$ python -q
>>> import numpy as np
>>> np.set_printoptions(precision=3, suppress=True, linewidth=160, floatmode="fixed")
>>> m1 = np.load("x.npy")
>>> m1
array([[  1.300,   1.100,   1.000,   1.200,  -0.100,  -1.500, -14.000,  -1.100],
       [ -1.100,   1.000,   0.700,  -0.700,   1.100,   0.700,  14.000,   0.200],
       [  0.600,   0.600,   0.100,   0.000,  -1.900,   0.300, -14.000,  -1.700],
       [  1.300,   0.500,   0.700,   1.500,  -1.100,   0.200, -20.000,   0.700],
       [  0.000,   2.000,  -1.300,   0.300,  -0.900,   1.400,   9.000,  -0.300],
       [ -0.100,  -1.900,  -0.400,   0.400,   1.300,  -0.100,  -5.000,   0.200],
       [ -1.400,  -0.500,   0.400,   0.100,  -1.500,  -0.500, -10.000,  -0.600]])
>>> np.linalg.svd(m1, compute_uv=False)
array([34.727,  4.049,  2.802,  2.334,  1.760,  1.089,  1.045])
>>> m1.mean(axis=0)
array([ 0.086,  0.400,  0.171,  0.400, -0.443,  0.071, -5.714, -0.371])
>>> m1.sum(axis=0)
array([  0.600,   2.800,   1.200,   2.800,  -3.100,   0.500, -40.000,  -2.600])
>>> np.abs(m1).max()
np.float64(20.0)
>>> m1.shape
(7, 8)
>>> np.diff(m1, axis=0)
array([[ -2.400,  -0.100,  -0.300,  -1.900,   1.200,   2.200,  28.000,   1.300],
       [  1.700,  -0.400,  -0.600,   0.700,  -3.000,  -0.400, -28.000,  -1.900],
       [  0.700,  -0.100,   0.600,   1.500,   0.800,  -0.100,  -6.000,   2.400],
       [ -1.300,   1.500,  -2.000,  -1.200,   0.200,   1.200,  29.000,  -1.000],
       [ -0.100,  -3.900,   0.900,   0.100,   2.200,  -1.500, -14.000,   0.500],
       [ -1.300,   1.400,   0.800,  -0.300,  -2.800,  -0.400,  -5.000,  -0.800]])
